$ python -q
>>> import numpy as np
>>> import numpy.linalg as la
>>> np.set_printoptions(suppress=True, linewidth=120)
>>> rd = lambda a: np.round(a, 2) + 0
>>> data = np.load("layer10.npy")
>>> data
array([[3, 2, 3],
       [2, 0, 0],
       [3, 0, 2]])
>>> evals, evecs = la.eigh(data)
>>> rd(la.eigvalsh(data @ data))
array([ 0.61,  2.99, 35.41])
>>> rd(evecs.T @ data @ evecs)
array([[-1.73,  0.  ,  0.  ],
       [ 0.  ,  0.78,  0.  ],
       [ 0.  ,  0.  ,  5.95]])
>>> evals.sum(), np.trace(data)
(np.float64(5.0), np.int64(5))
>>> rd(evecs @ np.diag(evals) @ evecs.T)
array([[3., 2., 3.],
       [2., 0., 0.],
       [3., 0., 2.]])
>>> rd(evecs.T @ evecs)
array([[1., 0., 0.],
       [0., 1., 0.],
       [0., 0., 1.]])
>>> print(rd(evals))
[-1.73  0.78  5.95]
>>> np.abs(evecs[:, -1]).round(6).argmax()
np.int64(0)
>>> rd(la.eigvalsh(data + 4 * np.eye(3)))
array([2.27, 4.78, 9.95])
>>> print(rd(np.abs(evecs[:, -1])))
[0.77 0.26 0.58]
>>> M = np.load("data.npy")
>>> M
array([[1. , 0. , 0. ],
       [0.5, 0.5, 0. ],
       [0. , 0. , 1. ]])
>>> # a transition matrix
>>> T = np.stack([M, 2 * M, M[::-1]])
>>> T.shape
(3, 3, 3)
>>> print(la.matrix_rank(T))
[3 3 3]
>>> rd(la.norm(T, axis=(1, 2)))
array([1.58, 3.16, 1.58])
>>> print(rd(la.det(T)))
[ 0.5  4.  -0.5]
>>> np.einsum("bij,cij->bc", T, T)
array([[ 2.5,  5. ,  0.5],
       [ 5. , 10. ,  1. ],
       [ 0.5,  1. ,  2.5]])
>>> M2 = la.inv(M)
>>> rd(la.cond(M))
np.float64(2.62)
>>> rd(la.det(M) * M2)
array([[ 0.5,  0. ,  0. ],
       [-0.5,  1. ,  0. ],
       [ 0. ,  0. ,  0.5]])
>>> M2
array([[ 1.,  0.,  0.],
       [-1.,  2.,  0.],
       [ 0.,  0.,  1.]])
>>> rd(la.slogdet(M)[0])
np.float64(1.0)
>>> O, evecs = la.qr(M[:, :2])[0], la.qr(M[:, 2:])[0]
>>> sigma = la.svd(O.T @ evecs, compute_uv=False)
>>> print(np.degrees(np.arccos(sigma.clip(0, 1))))
[90.]
>>> sigma
array([0.])
>>> (sigma > 0.9).sum()
np.int64(0)
>>> M @ M
array([[1.  , 0.  , 0.  ],
       [0.75, 0.25, 0.  ],
       [0.  , 0.  , 1.  ]])
>>> np.flatnonzero(la.matrix_power((M != 0) + (M.T != 0) + np.eye(3), 3)[1])
array([0, 1])
>>> rd(la.det(M))
np.float64(0.5)
>>> print((M != 0).astype(int))
[[1 0 0]
 [1 1 0]
 [0 0 1]]
>>> rd(np.sort(la.eigvals(M).real))
array([0.5, 1. , 1. ])
>>> A = np.load("a.npy")
>>> A
array([[1.  , 0.7 , 0.49, 0.34],
       [0.7 , 1.  , 0.7 , 0.49],
       [0.49, 0.7 , 1.  , 0.7 ],
       [0.34, 0.49, 0.7 , 1.  ]])
>>> # symmetric
>>> evals, evecs = la.eigh(A)
>>> vec = np.array([0, 8, 3, 8])
>>> rd(evecs * np.sqrt(evals) @ evecs.T)
array([[0.91, 0.35, 0.19, 0.11],
       [0.35, 0.86, 0.33, 0.19],
       [0.19, 0.33, 0.86, 0.35],
       [0.11, 0.19, 0.35, 0.91]])
>>> rd(vec @ A @ vec)
np.float64(266.92)
>>> rd(np.abs(A).sum(axis=1).max()), rd(np.abs(evals).max())
(np.float64(2.89), np.float64(2.72))
>>> (np.sign(evecs[:, -1].round(6)) == np.sign(evecs[0, -1].round(6))).astype(int)
array([1, 1, 1, 1])
>>> mat = np.load("mat.npy")
>>> mat
array([[9, 0],
       [0, 0]])
>>> # row 0 dominates
>>> np.prod(np.diag(mat)), rd(la.det(mat))
(np.int64(0), np.float64(0.0))
>>> [int(la.matrix_rank(la.matrix_power(mat, p))) for p in range(1, 3)]
[1, 1]
>>> M2 = data / np.sqrt((data ** 2).mean(axis=1, keepdims=True))
>>> la.matrix_rank(data - data.mean(axis=1, keepdims=True))
np.int64(2)
>>> print(rd(la.norm(M2, axis=1)))
[1.73 1.73 1.73]
>>> la.matrix_rank(M2) == la.matrix_rank(data)
np.True_
>>> U, sigma, VT = la.svd(mat)
>>> evecs = VT[:(sigma > 1e-8).sum()]
>>> rng = np.random.default_rng(53892)
>>> vec = mat[1] + 2 * mat[0] + rng.integers(2) * np.eye(2)[0]
>>> vec
array([19.,  0.])
>>> la.matrix_rank(np.vstack([mat, vec]))
np.int64(1)
>>> np.diag(evecs.T @ evecs)
array([1., 0.])
>>> np.allclose(evecs.T @ evecs @ vec, vec)
True
>>> rd(np.sort(la.eigvals(mat).real))
array([0., 9.])
>>> np.flatnonzero(la.matrix_power((mat != 0) + (mat.T != 0) + np.eye(2), 2)[1])
array([1])
>>> arr = np.load("case16.npy")
>>> rd(arr)
array([[ 0.81,  0.  ,  0.  , -0.59],
       [ 0.  ,  1.  ,  0.  ,  0.  ],
       [ 0.  ,  0.  ,  1.  ,  0.  ],
       [ 0.59,  0.  ,  0.  ,  0.81]])
>>> proj = np.triu(np.array([[1, 1, 0, 1], [1, 2, 1, 3], [0, 0, 0, 3], [3, 0, 3, 1]]), 1) + np.eye(4)
>>> M2 = proj @ arr @ la.inv(proj)
>>> rd(np.trace(M2)), rd(np.trace(arr))
(np.float64(3.62), np.float64(3.62))
>>> rd(M2)
array([[ 1.4 , -0.4 ,  0.4 , -1.18],
       [ 1.76, -0.76,  1.76, -2.34],
       [ 1.76, -1.76,  2.76, -2.34],
       [ 0.59, -0.59,  0.59,  0.22]])
>>> rd(la.det(M2))
np.float64(1.0)
>>> la.matrix_rank(M2)
np.int64(4)
>>> rd(np.poly(M2))
array([ 1.  , -3.62,  5.24, -3.62,  1.  ])
>>> M2 = np.array([[3, 0, 2], [1, 0, 3]])
>>> basis = np.kron(M2, arr)
>>> la.matrix_rank(basis)
np.int64(8)
>>> rd(la.norm(basis, 2)), rd(la.norm(M2, 2) * la.norm(arr, 2))
(np.float64(4.54), np.float64(4.54))
